In [1]: import numpy as np

In [2]: np.set_printoptions(precision=3, suppress=True, linewidth=140)

In [3]: rd = lambda a: np.round(a, 3) + 0

In [4]: W0 = np.load("w.npy")

In [5]: W0
Out[5]: 
array([[ 0.001,  0.   ,  0.278],
       [ 0.015, -0.022, -1.755],
       [ 0.019, -0.03 , -0.694],
       [ 0.02 , -0.02 ,  0.186],
       [-0.004,  0.034, -1.963],
       [-0.01 , -0.002, -2.347],
       [ 0.021, -0.001,  0.924],
       [ 0.011,  0.003,  0.767],
       [ 0.002,  0.009, -0.169],
       [ 0.011,  0.016,  0.327],
       [ 0.018,  0.007,  1.018],
       [ 0.041, -0.006,  1.425],
       [ 0.015,  0.016, -1.322],
       [-0.026, -0.022, -1.566],
       [-0.016, -0.026, -0.341],
       [-0.012,  0.028, -0.021]])

In [6]: Ac = W0 - W0.mean(axis=0)

In [7]: Uu, sig, vt = np.linalg.svd(Ac, full_matrices=False)

In [8]: rd(sig)
Out[8]: array([4.503, 0.075, 0.055])

In [9]: np.abs(vt[0]).argmax()
Out[9]: np.int64(2)

In [10]: np.abs(Uu[:, 0]).argmax()
Out[10]: np.int64(5)

In [11]: rd(Ac.mean(axis=0))
Out[11]: array([0., 0., 0.])

In [12]: proj = W0 @ np.linalg.solve(W0.T @ W0, W0.T)

In [13]: rd(np.linalg.eigvalsh(proj))
Out[13]: array([0., 0., 0., 0., 0., 0., 0., 0., 0., 0., 0., 0., 0., 1., 1., 1.])

In [14]: W = np.array([[-7, 1, 4, 0], [3, 0, 3, 3], [5, 3, -2, 6]])

In [15]: beta = np.array([-2, -2, -1, -2])

In [16]: hid = np.maximum(W0 @ W + beta, 0)

In [17]: (hid > 0).astype(int)
Out[17]: 
array([[0, 0, 0, 0],
       [0, 0, 1, 0],
       [0, 0, 1, 0],
       [0, 0, 0, 0],
       [0, 0, 1, 0],
       [0, 0, 1, 0],
       [1, 1, 0, 1],
       [1, 1, 0, 1],
       [0, 0, 0, 0],
       [0, 0, 0, 1],
       [1, 1, 0, 1],
       [1, 1, 0, 1],
       [0, 0, 1, 0],
       [0, 0, 1, 0],
       [0, 0, 0, 0],
       [0, 0, 0, 0]])

In [18]: rd((hid > 0).mean(axis=0))
Out[18]: array([0.25 , 0.25 , 0.375, 0.312])

In [19]: C = np.array([[0, 3], [-3, 3], [1, -3], [-3, -2]])

In [20]: (hid @ C).round(6).argmax(axis=1)
Out[20]: array([0, 0, 0, 0, 0, 0, 1, 1, 0, 1, 1, 1, 0, 0, 0, 0])

In [21]: M = np.loadtxt("test1.csv", delimiter=",")

In [22]: M
Out[22]: 
array([[  1.655,   4.578,  -7.153],
       [ -3.458,  -1.233,  -8.55 ],
       [ -2.415,  -0.01 ,  -8.189],
       [ -2.518,   0.717,  -6.53 ],
       [  5.044,   8.397,  -6.293],
       [ -3.583,  -1.613,  -9.06 ],
       [ -4.212,  -0.928,  -6.432],
       [ -2.226,   0.984,  -6.581],
       [ -3.127,  -0.976,  -8.698],
       [  0.064,   2.801,  -7.528],
       [  2.263,   5.162,  -7.203],
       [ -9.415,  -8.167, -10.506],
       [ -1.886,   1.869,  -5.49 ],
       [  2.39 ,   5.427,  -6.924],
       [ -1.002,   3.432,  -4.133],
       [ -3.408,   0.576,  -5.031],
       [ -7.356,  -5.075,  -8.438],
       [  3.158,   6.449,  -6.417],
       [ -4.671,  -2.384,  -8.425],
       [ -4.715,  -2.683,  -8.937],
       [ -1.122,   1.198,  -8.359],
       [  1.05 ,   4.693,  -5.714],
       [ -3.031,   0.364,  -6.208],
       [  2.357,   5.981,  -5.752],
       [  1.31 ,   5.332,  -4.955],
       [ -5.487,  -3.593,  -9.212]])

In [23]: x0 = np.array([3, 5, 0])

In [24]: np.sign((M @ x0).round(6))
Out[24]: array([ 1., -1., -1., -1.,  1., -1., -1., -1., -1.,  1.,  1., -1.,  1.,  1.,  1., -1., -1.,  1., -1., -1.,  1.,  1., -1.,  1.,  1., -1.])

In [25]: M @ np.eye(3)[2]
Out[25]: 
array([ -7.153,  -8.55 ,  -8.189,  -6.53 ,  -6.293,  -9.06 ,  -6.432,  -6.581,  -8.698,  -7.528,  -7.203, -10.506,  -5.49 ,  -6.924,
        -4.133,  -5.031,  -8.438,  -6.417,  -8.425,  -8.937,  -8.359,  -5.714,  -6.208,  -5.752,  -4.955,  -9.212])

In [26]: D = np.linalg.norm(M[:, None] - M[None], axis=-1)

In [27]: rd(D[:5, :5])
Out[27]: 
array([[ 0.   ,  7.865,  6.22 ,  5.719,  5.178],
       [ 7.865,  0.   ,  1.647,  2.961, 13.043],
       [ 6.22 ,  1.647,  0.   ,  1.814, 11.398],
       [ 5.719,  2.961,  1.814,  0.   , 10.781],
       [ 5.178, 13.043, 11.398, 10.781,  0.   ]])

In [28]: D.shape
Out[28]: (26, 26)

In [29]: Ac = M - M.mean(axis=0)

In [30]: Uu, sig, vt = np.linalg.svd(Ac, full_matrices=False)

In [31]: rd((sig ** 2).sum() ** 2 / (sig ** 4).sum())
Out[31]: np.float64(1.107)

In [32]: rd(Ac.mean(axis=0))
Out[32]: array([0., 0., 0.])

In [33]: rd(sig)
Out[33]: array([26.579,  6.16 ,  0.002])

In [34]: rd(vt[0] * np.sign(vt[0, np.abs(vt[0]).argmax()]))
Out[34]: array([0.64 , 0.741, 0.203])

In [35]: rd(np.abs(vt[-1]))
Out[35]: array([0.667, 0.667, 0.333])

In [36]: np.searchsorted(np.cumsum(sig ** 2) / (sig ** 2).sum(), 0.9) + 1
Out[36]: np.int64(1)

In [37]: np.linalg.matrix_rank(Ac)
Out[37]: np.int64(3)

In [38]: C = M[[2, 16]].astype(float)

In [39]: for _ in range(7):
    ...:     labels = np.linalg.norm(M[:, None] - C, axis=-1).argmin(axis=1)
    ...:     C = np.array([M[labels == j].mean(axis=0) for j in range(2)])
    ...: 

In [40]: labels
Out[40]: array([0, 1, 1, 1, 0, 1, 1, 1, 1, 0, 0, 1, 0, 0, 0, 1, 1, 0, 1, 1, 0, 0, 1, 0, 0, 1])

In [41]: rd(C)
Out[41]: 
array([[ 1.273,  4.61 , -6.327],
       [-4.259, -1.716, -7.914]])

In [42]: np.bincount(labels)
Out[42]: array([12, 14])

In [43]: m1 = np.load("out0.npy")

In [44]: m1
Out[44]: 
array([[5., 1., 0.],
       [0., 5., 1.],
       [0., 0., 5.]])

In [45]: # triangular, det is the product of the diagonal

In [46]: rng = np.random.default_rng(848462)

In [47]: A2 = m1 + rng.integers(-2, 3, (3, 2)) @ rng.integers(-2, 3, (2, 3))

In [48]: A2
Out[48]: 
array([[ 3.,  5.,  8.],
       [ 0.,  5.,  3.],
       [ 1., -2., -1.]])

In [49]: np.linalg.matrix_rank(A2 - m1, tol=1e-8)
Out[49]: np.int64(2)

In [50]: A2 - m1
Out[50]: 
array([[-2.,  4.,  8.],
       [ 0.,  0.,  2.],
       [ 1., -2., -6.]])

In [51]: rd(np.linalg.svd(A2 - m1, compute_uv=False))
Out[51]: array([11.296,  1.188,  0.   ])

In [52]: np.abs(A2 - m1).sum(axis=1)
Out[52]: array([14.,  2.,  9.])

In [53]: O, _ = np.linalg.qr(np.array([[3.1, -0.4, 0.1], [0.4, 1.8, 0.7], [1.8, -0.5, -1.6]]))

In [54]: evecs, _ = np.linalg.qr(np.array([[0.9, 0.8, 2.0], [-1.6, -2.2, -0.1], [0.5, 1.1, -1.4]]))

In [55]: sig = 10 * 0.9 ** np.arange(3)

In [56]: E = O[:, :3] * sig @ evecs[:3]

In [57]: rd(E)
Out[57]: 
array([[ 5.401,  2.568, -7.434],
       [-7.201,  2.708, -4.67 ],
       [ 1.777,  8.18 ,  2.122]])

In [58]: O, evecs = np.linalg.qr(E[:, :1])[0], np.linalg.qr(E[:, 1:])[0]

In [59]: sig = np.linalg.svd(O.T @ evecs, compute_uv=False)

In [60]: rd(np.linalg.norm(O @ O.T - evecs @ evecs.T, 2))
Out[60]: np.float64(1.0)

In [61]: rd(sig)
Out[61]: array([0.109])

In [62]: rd(np.degrees(np.arccos(sig.clip(0, 1))))
Out[62]: array([83.745])

In [63]: (sig > 0.9).sum()
Out[63]: np.int64(0)

In [64]: A2 = E / np.sqrt((E ** 2).mean(axis=1, keepdims=True))

In [65]: rd(E - E.mean(axis=1, keepdims=True))
Out[65]: 
array([[ 5.223,  2.39 , -7.612],
       [-4.147,  5.762, -1.616],
       [-2.249,  4.154, -1.905]])

In [66]: data = np.loadtxt("m.csv", delimiter=",")

In [67]: data
Out[67]: 
array([[-2.,  3.,  3.,  1.],
       [ 3.,  6.,  9.,  3.],
       [ 3.,  9.,  6.,  3.],
       [ 1.,  3.,  3., -2.]])

In [68]: D = np.linalg.norm(W0[:, None] - W0[None], axis=-1)

In [69]: rd(np.linalg.norm(W0, axis=1))
Out[69]: array([0.278, 1.755, 0.695, 0.188, 1.963, 2.347, 0.924, 0.767, 0.169, 0.328, 1.018, 1.426, 1.322, 1.566, 0.342, 0.037])

In [70]: np.unravel_index(D.round(6).argmax(), D.shape)
Out[70]: (np.int64(5), np.int64(11))

In [71]: (D + 1e9 * np.eye(16)).round(6).argmin(axis=1)
Out[71]: array([ 9, 13, 14,  0,  1,  4, 10,  6, 15,  0,  6, 10, 13,  1,  8,  8])

In [72]: D[15].round(6).argsort(kind="stable")[:4]
Out[72]: array([15,  8,  3,  0])

In [73]: evals, evecs = np.linalg.eigh(data)

In [74]: x0 = np.array([9, 9, 5, 1])

In [75]: (np.sign(evecs[:, -1].round(6)) == np.sign(evecs[0, -1].round(6))).astype(int)
Out[75]: array([1, 1, 1, 1])

In [76]: rd(x0 @ data @ x0 / (x0 @ x0)), rd(evals[0]), rd(evals[-1])
Out[76]: (np.float64(11.383), np.float64(-3.0), np.float64(17.0))

In [77]: np.abs(data).sum(axis=1).max(), rd(np.abs(evals).max())
Out[77]: (np.float64(21.0), np.float64(17.0))

In [78]: rd(np.linalg.eigvalsh(data[1:, 1:]))
Out[78]: array([-3., -3., 16.])

In [79]: rd(np.linalg.eigvalsh(data).min())
Out[79]: np.float64(-3.0)

In [80]: try:
    ...:     np.linalg.cholesky(data)
    ...: except np.linalg.LinAlgError as e:
    ...:     print("failed:", e)
    ...: 
failed: Matrix is not positive definite

In [81]: np.kron(np.eye(2, dtype=int), data)
Out[81]: 
array([[-2.,  3.,  3.,  1., -0.,  0.,  0.,  0.],
       [ 3.,  6.,  9.,  3.,  0.,  0.,  0.,  0.],
       [ 3.,  9.,  6.,  3.,  0.,  0.,  0.,  0.],
       [ 1.,  3.,  3., -2.,  0.,  0.,  0., -0.],
       [-0.,  0.,  0.,  0., -2.,  3.,  3.,  1.],
       [ 0.,  0.,  0.,  0.,  3.,  6.,  9.,  3.],
       [ 0.,  0.,  0.,  0.,  3.,  9.,  6.,  3.],
       [ 0.,  0.,  0., -0.,  1.,  3.,  3., -2.]])

In [82]: rd(np.linalg.det(2 * data)), rd(np.linalg.det(data))
Out[82]: (np.float64(-7344.0), np.float64(-459.0))

In [83]: rd(np.linalg.eigvals(data))
Out[83]: array([-3., 17., -3., -3.])

In [84]: np.einsum("ii->", data)
Out[84]: np.float64(8.0)

In [85]: rd(np.linalg.det(data[::-1]))
Out[85]: np.float64(-459.0)

In [86]: feats = np.load("arr.npy")

In [87]: feats
Out[87]: 
array([[ 1,  1],
       [ 1, 10]])

In [88]: # symmetric, so the eigenvalues are real

In [89]: x0 = np.ones(2)

In [90]: for _ in range(7):
    ...:     x0 = feats @ x0
    ...:     x0 /= np.linalg.norm(x0)
    ...:     print(round(x0 @ feats @ x0, 3))
    ...: 
10.064
10.109
10.11
10.11
10.11
10.11
10.11

In [91]: rd(np.linalg.eigvalsh(feats)[-1])
Out[91]: np.float64(10.11)

In [92]: np.linalg.norm(feats, axis=1).argmax()
Out[92]: np.int64(1)

In [93]: rd(np.linalg.norm(feats, 1)), rd(np.linalg.norm(feats, np.inf))
Out[93]: (np.float64(11.0), np.float64(11.0))

In [94]: rd(np.linalg.norm(feats, "nuc"))
Out[94]: np.float64(11.0)

In [95]: rd(np.linalg.norm(feats[0], 1)), rd(np.linalg.norm(feats[0], np.inf))
Out[95]: (np.float64(2.0), np.float64(1.0))

In [96]: evals, evecs = np.linalg.eig(feats)

In [97]: rd(feats @ evecs[:, 0] - evals[0] * evecs[:, 0])
Out[97]: array([0., 0.])

In [98]: rd(np.prod(evals))
Out[98]: np.float64(9.0)

In [99]: evals, evecs = np.linalg.eigh(feats)

In [100]: x0 = np.array([8, 3])

In [101]: rd(x0 @ feats @ x0 / (x0 @ x0)), rd(evals[0]), rd(evals[-1])
Out[101]: (np.float64(2.767), np.float64(0.89), np.float64(10.11))

In [102]: u = np.array([-1, -2])

In [103]: A2 = feats + np.outer(u, np.eye(2)[1])

In [104]: np.linalg.matrix_rank(np.linalg.inv(A2) - np.linalg.inv(feats), tol=1e-8)
Out[104]: np.int64(1)

In [105]: np.linalg.matrix_rank(A2 - feats)
Out[105]: np.int64(1)

In [106]: C = np.array([[0, 0, 0], [1, 0, 0], [2, 0, 0]])

In [107]: arr = np.repeat(C, 26 // 3, axis=0)

In [108]: arr = arr + 0.1 * rng.normal(size=arr.shape)

In [109]: rd(arr)
Out[109]: 
array([[ 0.117, -0.059, -0.063],
       [ 0.121, -0.169,  0.208],
       [-0.188, -0.098, -0.163],
       [ 0.058, -0.005,  0.032],
       [-0.027, -0.057, -0.131],
       [-0.03 ,  0.073,  0.041],
       [-0.04 ,  0.16 ,  0.191],
       [-0.145,  0.066, -0.022],
       [ 0.862,  0.177,  0.064],
       [ 0.966, -0.001,  0.255],
       [ 1.137, -0.017, -0.017],
       [ 0.934,  0.048,  0.05 ],
       [ 0.957,  0.051,  0.025],
       [ 0.795,  0.036, -0.005],
       [ 0.986, -0.071,  0.098],
       [ 0.906, -0.016,  0.032],
       [ 2.09 ,  0.143,  0.01 ],
       [ 2.12 ,  0.099, -0.04 ],
       [ 2.065, -0.136, -0.023],
       [ 1.97 ,  0.006,  0.143],
       [ 2.001, -0.014,  0.176],
       [ 1.9  ,  0.292, -0.083],
       [ 2.025, -0.107, -0.086],
       [ 1.903, -0.091, -0.136]])

In [110]: # column 0 is much longer than the rest

In [111]: proj = arr @ np.linalg.solve(arr.T @ arr, arr.T)

In [112]: rd(np.linalg.eigvalsh(proj))
Out[112]: array([0., 0., 0., 0., 0., 0., 0., 0., 0., 0., 0., 0., 0., 0., 0., 0., 0., 0., 0., 0., 0., 1., 1., 1.])

In [113]: D = np.linalg.norm(arr[:, None] - arr[None], axis=-1)

In [114]: np.unravel_index(D.round(6).argmax(), D.shape)
Out[114]: (np.int64(2), np.int64(17))

In [115]: D.shape
Out[115]: (24, 24)

In [116]: np.flatnonzero(D[9] < D.mean() / 2)
Out[116]: array([ 8,  9, 10, 11, 12, 13, 14, 15])

In [117]: D[9].round(6).argsort(kind="stable")[:4]
Out[117]: array([ 9, 14, 11, 15])

In [118]: rd(D[:5, :5])
Out[118]: 
array([[0.   , 0.292, 0.323, 0.124, 0.159],
       [0.292, 0.   , 0.488, 0.249, 0.386],
       [0.323, 0.488, 0.   , 0.328, 0.169],
       [0.124, 0.249, 0.328, 0.   , 0.191],
       [0.159, 0.386, 0.169, 0.191, 0.   ]])

In [119]: D.mean(axis=1).argmax()
Out[119]: np.int64(2)

In [120]: np.linalg.matrix_rank(D ** 2)
Out[120]: np.int64(5)
